% ipython --no-banner

In [1]: import numpy as np

In [2]: from numpy import linalg as LA

In [3]: np.set_printoptions(precision=4, suppress=True, linewidth=140, legacy="1.25")

In [4]: tidy = lambda a: np.round(a, 4) + 0

In [5]: feats = np.array([[-1, 0, 1, 2], [3, 4, 5, 6], [7, 8, 9, 10], [11, 12, 13, 14]])

In [6]: Uu, sigma, Vh = LA.svd(feats)

In [7]: evecs = Vh[:(sigma > 1e-8).sum()]

In [8]: rng = np.random.default_rng(286735)

In [9]: x0 = feats[1] + -3 * feats[3] + rng.integers(2) * np.eye(4)[2]

In [10]: x0
Out[10]: array([-30., -32., -33., -36.])

In [11]: tidy(evecs.T @ evecs)
Out[11]: 
array([[ 0.7,  0.4,  0.1, -0.2],
       [ 0.4,  0.3,  0.2,  0.1],
       [ 0.1,  0.2,  0.3,  0.4],
       [-0.2,  0.1,  0.4,  0.7]])

In [12]: tidy(np.diag(evecs.T @ evecs))
Out[12]: array([0.7, 0.3, 0.3, 0.7])

In [13]: tidy(LA.norm(x0 - evecs.T @ evecs @ x0))
Out[13]: 0.8367

In [14]: LA.matrix_rank(np.vstack([feats, x0]))
Out[14]: 3

In [15]: out = feats / LA.norm(feats, axis=1, keepdims=True)

In [16]: gram = out @ out.T

In [17]: tidy(LA.norm(out, axis=1))
Out[17]: array([1., 1., 1., 1.])

In [18]: np.argwhere(np.triu(np.abs(gram) > 0.95, 1))
Out[18]: 
array([[1, 2],
       [1, 3],
       [2, 3]])

In [19]: tidy(gram[1])
Out[19]: array([0.6163, 1.    , 0.9937, 0.9881])

In [20]: Uu, sigma, Vh = LA.svd(feats)

In [21]: tidy(sigma)
Out[21]: array([31.7752,  2.5177,  0.    ,  0.    ])

In [22]: out = Uu[:, :2] @ np.diag(sigma[:2]) @ Vh[:2]

In [23]: LA.matrix_rank(feats, rtol=0.05)
Out[23]: 2

In [24]: tidy(LA.norm(feats - out, 2)), tidy(sigma[2])
Out[24]: (0.0, 0.0)

In [25]: tidy(out)
Out[25]: 
array([[-1.,  0.,  1.,  2.],
       [ 3.,  4.,  5.,  6.],
       [ 7.,  8.,  9., 10.],
       [11., 12., 13., 14.]])

In [26]: hat = np.triu(np.array([[-1, -3, -4, 3], [4, 5, -2, 0], [3, -2, -3, -2], [2, 2, 1, -4]]), 1) + np.eye(4)

In [27]: out = hat @ feats @ LA.inv(hat)

In [28]: tidy(LA.det(out))
Out[28]: 0.0

In [29]: M = np.load("arr.npy")

In [30]: M
Out[30]: 
array([[6., 1., 1., 1., 1., 1., 1., 1., 1.],
       [1., 6., 1., 1., 1., 1., 1., 1., 1.],
       [1., 1., 6., 1., 1., 1., 1., 1., 1.],
       [1., 1., 1., 6., 1., 1., 1., 1., 1.],
       [1., 1., 1., 1., 6., 1., 1., 1., 1.],
       [1., 1., 1., 1., 1., 6., 1., 1., 1.],
       [1., 1., 1., 1., 1., 1., 6., 1., 1.],
       [1., 1., 1., 1., 1., 1., 1., 6., 1.],
       [1., 1., 1., 1., 1., 1., 1., 1., 6.]])

In [31]: Lm = LA.cholesky(M)

In [32]: tidy(Lm @ Lm.T)
Out[32]: 
array([[6., 1., 1., 1., 1., 1., 1., 1., 1.],
       [1., 6., 1., 1., 1., 1., 1., 1., 1.],
       [1., 1., 6., 1., 1., 1., 1., 1., 1.],
       [1., 1., 1., 6., 1., 1., 1., 1., 1.],
       [1., 1., 1., 1., 6., 1., 1., 1., 1.],
       [1., 1., 1., 1., 1., 6., 1., 1., 1.],
       [1., 1., 1., 1., 1., 1., 6., 1., 1.],
       [1., 1., 1., 1., 1., 1., 1., 6., 1.],
       [1., 1., 1., 1., 1., 1., 1., 1., 6.]])

In [33]: LA.eigvalsh(M).min() > 0
Out[33]: True

In [34]: M @ np.ones(9)
Out[34]: array([14., 14., 14., 14., 14., 14., 14., 14., 14.])

In [35]: np.allclose(M @ M.T, M.T @ M)
Out[35]: True

In [36]: np.fft.fft(M[0])
Out[36]: array([14.+0.j,  5.+0.j,  5.+0.j,  5.+0.j,  5.+0.j,  5.+0.j,  5.+0.j,  5.+0.j,  5.+0.j])

In [37]: M @ (-1.0) ** np.arange(9)
Out[37]: array([ 6., -4.,  6., -4.,  6., -4.,  6., -4.,  6.])

In [38]: data = np.load("run2.npy")

In [39]: data
Out[39]: 
array([[-2.8572, -3.1332,  2.9023, -1.9175,  1.9695,  1.8171,  1.9538,  3.1518],
       [-3.0236, -3.1741,  3.025 , -2.238 ,  2.1022,  2.1569,  1.9439,  2.9225],
       [-3.1993, -2.8967,  2.983 , -2.0459,  1.9773,  2.0525,  2.0402,  2.9536],
       [-3.0082, -3.0308,  2.911 , -2.0607,  2.0226,  2.1171,  2.0558,  3.0974],
       [-3.1173, -3.1765,  2.9811, -2.1043,  1.8191,  2.095 ,  1.9174,  2.9919],
       [-3.1415, -3.035 ,  2.9281, -1.9757,  1.8534,  2.091 ,  2.0244,  2.9932],
       [-3.1386, -2.885 ,  3.0405, -1.9277,  1.8826,  1.9361,  1.9409,  2.9784],
       [-3.078 , -3.1047,  2.9067, -1.9637,  1.8786,  1.8675,  2.066 ,  3.1196],
       [-3.203 , -3.0294,  3.0877, -2.129 ,  2.1225,  2.2447,  1.9761,  3.0535],
       [-3.0839, -3.0738,  2.9699, -2.1198,  1.8095,  1.9974,  2.146 ,  2.9074],
       [-3.0225, -3.0336,  2.8199, -2.0741,  1.9639,  2.0148,  2.1997,  3.195 ],
       [-2.9655, -2.9042,  3.0192, -2.0899,  1.9474,  1.9912,  1.8917,  2.9932],
       [-3.0663, -2.949 ,  3.0534, -1.7753,  2.0037,  2.2923,  2.2454,  3.0609],
       [-3.1174, -3.0152,  2.939 , -2.227 ,  1.9229,  2.0012,  2.1278,  3.1036],
       [-2.9463, -3.0538,  2.9965, -1.8984,  2.059 ,  2.0142,  2.0373,  2.9929],
       [ 3.0979, -1.0276,  2.9307, -1.0794,  1.9761,  2.8299,  1.9732, -2.9334],
       [ 3.0877, -1.1759,  3.0196, -1.0845,  1.9739,  3.1036,  1.9891, -2.9696],
       [ 2.9262, -1.0494,  3.0175, -0.9684,  1.9899,  2.8822,  2.026 , -3.0566],
       [ 3.0772, -1.0765,  2.8738, -1.176 ,  2.1404,  3.0158,  1.9288, -2.7819],
       [ 2.9421, -1.0822,  2.9726, -1.0734,  1.9305,  3.091 ,  1.9031, -3.1542],
       [ 2.9281, -1.0885,  2.9109, -1.0144,  2.0291,  3.1171,  2.0525, -2.9742],
       [ 3.0803, -0.755 ,  2.8542, -0.9893,  1.9138,  3.1492,  1.9808, -2.8867],
       [ 2.9179, -1.0683,  2.9479, -1.0104,  1.8638,  3.2385,  2.0223, -2.9888],
       [ 2.8869, -1.0795,  3.2492, -0.9026,  2.0583,  2.9329,  2.0458, -2.9052],
       [ 3.1368, -0.8921,  3.0704, -0.9922,  2.1867,  3.0197,  1.7832, -3.2148],
       [ 3.0837, -1.0928,  3.1376, -0.8717,  1.9214,  2.919 ,  1.9681, -3.0949],
       [ 2.8192, -1.1905,  3.0578, -1.1951,  1.9784,  3.0502,  2.0119, -2.9496],
       [ 2.9061, -1.0668,  3.0055, -0.8564,  1.7586,  3.1377,  1.9681, -3.1906],
       [ 2.8996, -1.1153,  2.9949, -1.0513,  1.9306,  2.8602,  2.0134, -2.8972],
       [ 2.9471, -0.8773,  3.2206, -0.9125,  2.1998,  2.814 ,  1.8048, -3.0311]])

In [40]: lab = data[:, 7] > np.median(data[:, 7])

In [41]: u = data[lab].mean(axis=0) - data[~lab].mean(axis=0)

In [42]: ((data - data.mean(axis=0)) @ u > 0).astype(int)
Out[42]: array([1, 1, 1, 1, 1, 1, 1, 1, 1, 1, 1, 1, 1, 1, 1, 0, 0, 0, 0, 0, 0, 0, 0, 0, 0, 0, 0, 0, 0, 0])
